In [1]: import numpy as np

In [2]: from numpy import linalg as LA

In [3]: np.set_printoptions(precision=2, suppress=True, linewidth=160, legacy="1.25")

In [4]: def rd(a):
   ...:     return np.round(a, 2) + 0
   ...: 

In [5]: feats = np.load("dump.npy")

In [6]: feats
Out[6]: 
array([[ 0.6, -0.4,  0.2, -3.3],
       [-1.9,  0.4, -0.2,  5.4],
       [ 0.6, -1.1, -0.1,  0.9]])

In [7]: # column 3 is much longer than the rest

In [8]: A2 = np.array([[2, 2], [1, 1], [1, 0], [2, 1]])

In [9]: LA.matrix_rank(np.vstack([feats, A2.T]))
Out[9]: 4

In [10]: LA.matrix_rank(feats @ A2)
Out[10]: 2

In [11]: gram = feats.T @ feats

In [12]: np.allclose(gram, gram.T)
Out[12]: True

In [13]: print(rd(np.trace(gram)), (feats ** 2).sum())
46.81 46.81

In [14]: print(rd(LA.svd(feats, compute_uv=False) ** 2))
[44.56  2.05  0.21]

In [15]: vec = np.array([-1, -1, -2, -2])

In [16]: h = np.maximum(feats @ vec, 0)

In [17]: print(np.maximum(feats @ (3 * vec), 0))
[18.  0.  0.]

In [18]: rd(feats.T @ h)
Out[18]: array([  3.6,  -2.4,   1.2, -19.8])

In [19]: rd(np.maximum(feats @ vec, 0) - np.maximum(-feats @ vec, 0))
Out[19]: array([ 6. , -8.9, -1.1])

In [20]: r0, r1 = feats[0], feats[1]

In [21]: rd(r0 @ r0)
Out[21]: 11.45

In [22]: print(r0 @ r1)
-19.16

In [23]: p = (r0 @ r1) / (r0 @ r0) * r0

In [24]: rd(LA.norm(r0 + r1) ** 2 + LA.norm(r0 - r1) ** 2)
Out[24]: 88.84

In [25]: rd(r1 - p)
Out[25]: array([-0.9 , -0.27,  0.13, -0.12])

In [26]: W = np.array([[0, 3, 2, 2], [1, 3, 0, 1], [2, 2, 0, 2], [0, 0, 1, 0]])

In [27]: beta = np.array([0, 2, 2, 2])

In [28]: H = np.maximum(feats @ W + beta, 0)

In [29]: (H > 0).astype(int)
Out[29]: 
array([[0, 1, 0, 1],
       [0, 0, 1, 0],
       [0, 1, 1, 1]])

In [30]: rd((H > 0).mean(axis=0))
Out[30]: array([0.  , 0.67, 0.67, 0.67])

In [31]: cent = np.array([[3, 1, 3], [3, 3, 3], [1, -2, 1], [3, 1, 3]])

In [32]: print(W @ cent)
[[17  7 17]
 [15 11 15]
 [18 10 18]
 [ 1 -2  1]]

In [33]: F = np.load("out11.npy")

In [34]: F
Out[34]: 
array([[11., -4.],
       [ 8., -1.]])

In [35]: def softmax(z):
    ...:     e = np.exp(z - z.max(axis=-1, keepdims=True))
    ...:     return e / e.sum(axis=-1, keepdims=True)
    ...: 

In [36]: rd(softmax(F).sum(axis=1))
Out[36]: array([1., 1.])

In [37]: rd(softmax(F[1] + 3))
Out[37]: array([1., 0.])

In [38]: rd(softmax(F[1]))
Out[38]: array([1., 0.])

In [39]: scores = F @ F.T / np.sqrt(2)

In [40]: rd(softmax(scores + np.triu(np.full(scores.shape, -np.inf), 1)))
Out[40]: 
array([[1., 0.],
       [1., 0.]])

In [41]: rd(softmax(scores))
Out[41]: 
array([[1., 0.],
       [1., 0.]])

In [42]: proj = np.triu(np.array([[1, 0], [0, 2]]), 1) + np.eye(2)

In [43]: A2 = proj @ F @ LA.inv(proj)

In [44]: A2
Out[44]: 
array([[11., -4.],
       [ 8., -1.]])

In [45]: proj @ F - F @ proj
Out[45]: 
array([[0., 0.],
       [0., 0.]])

In [46]: LA.matrix_rank(A2)
Out[46]: 2

In [47]: np.poly(A2)
Out[47]: array([  1., -10.,  21.])

In [48]: np.trace(A2), np.trace(F)
Out[48]: (10.0, 10.0)
